In [1]: import numpy as np

In [2]: from numpy import linalg as LA

In [3]: np.set_printoptions(suppress=True, linewidth=200)

In [4]: rnd = lambda a: np.round(a, 2) + 0

In [5]: m1 = np.array([[0.0, 2.0, 0.0, 3.0],
   ...:     [0.0, -2.0, 2.0, 2.0],
   ...:     [0.0, 0.0, -6.0, -9.0],
   ...:     [0.0, 0.0, -2.0, -9.0]])

In [6]: m1
Out[6]: 
array([[ 0.,  2.,  0.,  3.],
       [ 0., -2.,  2.,  2.],
       [ 0.,  0., -6., -9.],
       [ 0.,  0., -2., -9.]])

In [7]: np.argsort(-LA.norm(m1, axis=0).round(6), kind="stable")[:3]
Out[7]: array([3, 2, 1])

In [8]: LA.matrix_rank(m1, rtol=0.1)
Out[8]: np.int64(3)

In [9]: P = np.triu(np.array([[0, 2, 0, 1], [3, 2, 1, 2], [0, 2, 1, 3], [3, 0, 3, 0]]), 1) + np.eye(4)

In [10]: other = P @ m1 @ LA.inv(P)

In [11]: np.poly(other)
Out[11]: array([ 1., 17., 66., 72.,  0.])

In [12]: other
Out[12]: 
array([[  0.,  -2.,   4., -10.],
       [  0.,  -2.,  -6.,  -3.],
       [  0.,   0., -12.,   0.],
       [  0.,   0.,  -2.,  -3.]])

In [13]: rk = LA.matrix_rank(m1)

In [14]: rk
Out[14]: np.int64(3)

In [15]: ns = LA.svd(m1)[2][rk:].T

In [16]: [int(LA.matrix_rank(m1[:i])) for i in range(1, len(m1) + 1)]
Out[16]: [1, 2, 3, 3]

In [17]: np.allclose(m1 @ ns, 0)
Out[17]: True

In [18]: ns[:, 0] / ns[np.abs(ns[:, 0]).round(6).argmax(), 0]
Out[18]: array([1., 0., 0., 0.])

In [19]: ns @ ns.T
Out[19]: 
array([[1., 0., 0., 0.],
       [0., 0., 0., 0.],
       [0., 0., 0., 0.],
       [0., 0., 0., 0.]])

In [20]: other = m1 / LA.norm(m1, axis=1, keepdims=True)

In [21]: cov = other @ other.T

In [22]: rnd(cov)
Out[22]: 
array([[ 1.  ,  0.16, -0.69, -0.81],
       [ 0.16,  1.  , -0.8 , -0.69],
       [-0.69, -0.8 ,  1.  ,  0.93],
       [-0.81, -0.69,  0.93,  1.  ]])

In [23]: np.argwhere(np.triu(np.abs(cov) > 0.95, 1))
Out[23]: array([], shape=(0, 2), dtype=int64)

In [24]: rnd(cov[0])
Out[24]: array([ 1.  ,  0.16, -0.69, -0.81])

In [25]: rnd(LA.norm(other, axis=1))
Out[25]: array([1., 1., 1., 1.])

In [26]: rng = np.random.default_rng(86915)

In [27]: mat = np.eye(2, dtype=int)[rng.permutation(2)] * np.array([3, 2])

In [28]: mat
Out[28]: 
array([[0, 2],
       [3, 0]])

In [29]: rnd(LA.norm(mat, axis=0))
Out[29]: array([3., 2.])

In [30]: rnd(LA.svd(mat, compute_uv=False))
Out[30]: array([3., 2.])

In [31]: rnd(LA.det(mat))
Out[31]: np.float64(-6.0)

In [32]: np.allclose(mat @ mat.T, mat.T @ mat)
Out[32]: False

In [33]: LA.determinant(mat)
AttributeError: module 'numpy.linalg' has no attribute 'determinant'


In [34]: (mat + mat.T) / 2
Out[34]: 
array([[0. , 2.5],
       [2.5, 0. ]])

In [35]: LA.matrix_power(mat, 4)
Out[35]: 
array([[36,  0],
       [ 0, 36]])

In [36]: rnd(LA.det(mat[::-1]))
Out[36]: np.float64(6.0)

In [37]: np.kron(np.eye(2, dtype=int), mat)
Out[37]: 
array([[0, 2, 0, 0],
       [3, 0, 0, 0],
       [0, 0, 0, 2],
       [0, 0, 3, 0]])

In [38]: rnd(LA.eigvals(mat).sum().real)
Out[38]: np.float64(0.0)

In [39]: Q, r_ = LA.qr(mat)

In [40]: Q.T @ Q
Out[40]: 
array([[1., 0.],
       [0., 1.]])

In [41]: Q @ r_
Out[41]: 
array([[0., 2.],
       [3., 0.]])

In [42]: np.allclose(r_.T @ r_, mat.T @ mat)
Out[42]: True

In [43]: abs(r_[0, 0]), rnd(LA.norm(mat[:, 0]))
Out[43]: (np.float64(3.0), np.float64(3.0))

In [44]: A = np.loadtxt("out18.csv", delimiter=",")

In [45]: rnd(A)
Out[45]: 
array([[ 8.43,  2.77,  4.61],
       [-6.07, -5.9 , -5.33],
       [-3.34,  8.83,  3.3 ],
       [ 9.38, -2.72,  2.12],
       [ 4.09,  7.39,  5.36],
       [ 8.69, -4.9 ,  0.74],
       [-2.4 ,  8.96,  3.73],
       [-7.01,  7.06,  1.01],
       [ 9.19, -3.6 ,  1.6 ],
       [-9.06,  4.02, -1.33],
       [-4.7 , -6.99, -5.38],
       [-8.58,  5.1 , -0.6 ],
       [ 2.62, -8.94, -3.63],
       [-6.41, -5.56, -5.29],
       [-0.98,  8.99,  4.28],
       [-8.03,  5.96,  0.06]])

In [46]: rnd(np.abs(A).max())
Out[46]: np.float64(9.38)

In [47]: LA.rank(A)
AttributeError: module 'numpy.linalg' has no attribute 'rank'


In [48]: rnd(A.mean(axis=0))
Out[48]: array([-0.89,  1.28,  0.33])

In [49]: np.unravel_index(np.abs(A).argmax(), A.shape)
Out[49]: (np.int64(3), np.int64(0))

In [50]: np.count_nonzero(A)
Out[50]: np.int64(48)

In [51]: rnd(LA.svd(A, compute_uv=False))
Out[51]: array([30.16, 26.27,  0.  ])

In [52]: rnd(LA.norm(A))
Out[52]: np.float64(40.0)

In [53]: np.zeros(16, 3)
TypeError: Cannot interpret '3' as a data type


In [54]: Xs = A - A.mean(axis=0)

In [55]: U, s, Vt = LA.svd(Xs, full_matrices=False)

In [56]: np.abs(Vt[0]).argmax()
Out[56]: np.int64(0)

In [57]: rnd((s ** 2).sum() ** 2 / (s ** 4).sum())
Out[57]: np.float64(1.97)

In [58]: rnd(Vt[0] * np.sign(Vt[0, np.abs(Vt[0]).argmax()]))
Out[58]: array([ 0.73, -0.68, -0.07])

In [59]: np.abs(U[:, 0]).argmax()
Out[59]: np.int64(5)

In [60]: (np.sign(U[:, 0]) == np.sign(U[0, 0])).astype(int)
Out[60]: array([1, 1, 0, 1, 0, 1, 0, 0, 1, 0, 1, 0, 1, 1, 0, 0])

In [61]: def softmax(z):
    ...:     e = np.exp(z - z.max(axis=-1, keepdims=True))
    ...:     return e / e.sum(axis=-1, keepdims=True)
    ...: 

In [62]: rnd(softmax(10 * A[6]))
Out[62]: array([0., 1., 0.])

In [63]: rnd(softmax(A).sum(axis=1))
Out[63]: array([1., 1., 1., 1., 1., 1., 1., 1., 1., 1., 1., 1., 1., 1., 1., 1.])

In [64]: att = A @ A.T / np.sqrt(3)

In [65]: softmax(att).round(6).argmax(axis=1)
Out[65]: array([ 0,  1,  2,  3,  4,  5,  6,  7,  8,  9, 10, 11, 12, 13, 14, 15])

In [66]: E = rng.normal(size=(10, 3))

In [67]: E = 10 * E / LA.norm(E, axis=1, keepdims=True)

In [68]: rnd(E)
Out[68]: 
array([[ 3.27, -0.82,  9.41],
       [ 1.57,  4.9 , -8.57],
       [ 6.18,  7.36, -2.77],
       [-3.91,  7.59,  5.2 ],
       [ 5.9 ,  7.65,  2.57],
       [-9.9 , -1.35,  0.38],
       [ 4.03,  9.04, -1.46],
       [-8.18,  1.63, -5.51],
       [ 6.76,  5.87, -4.46],
       [-0.87, -5.04,  8.59]])

In [69]: Xs = E - E.mean(axis=0)

In [70]: U, s, Vt = LA.svd(Xs, full_matrices=False)

In [71]: rnd(s)
Out[71]: array([21.35, 17.86,  9.27])

In [72]: rnd(s ** 2 / (s ** 2).sum())
Out[72]: array([0.53, 0.37, 0.1 ])

In [73]: np.searchsorted(np.cumsum(s ** 2) / (s ** 2).sum(), 0.9) + 1
Out[73]: np.int64(2)

In [74]: np.abs(Vt[0]).argmax()
Out[74]: np.int64(0)

In [75]: rnd(np.abs(Vt[-1]))
Out[75]: array([0.43, 0.82, 0.38])

In [76]: rnd(Vt[0] * np.sign(Vt[0, np.abs(Vt[0]).argmax()]))
Out[76]: array([ 0.6 ,  0.57, -0.56])

In [77]: rnd(Xs.mean(axis=0))
Out[77]: array([0., 0., 0.])
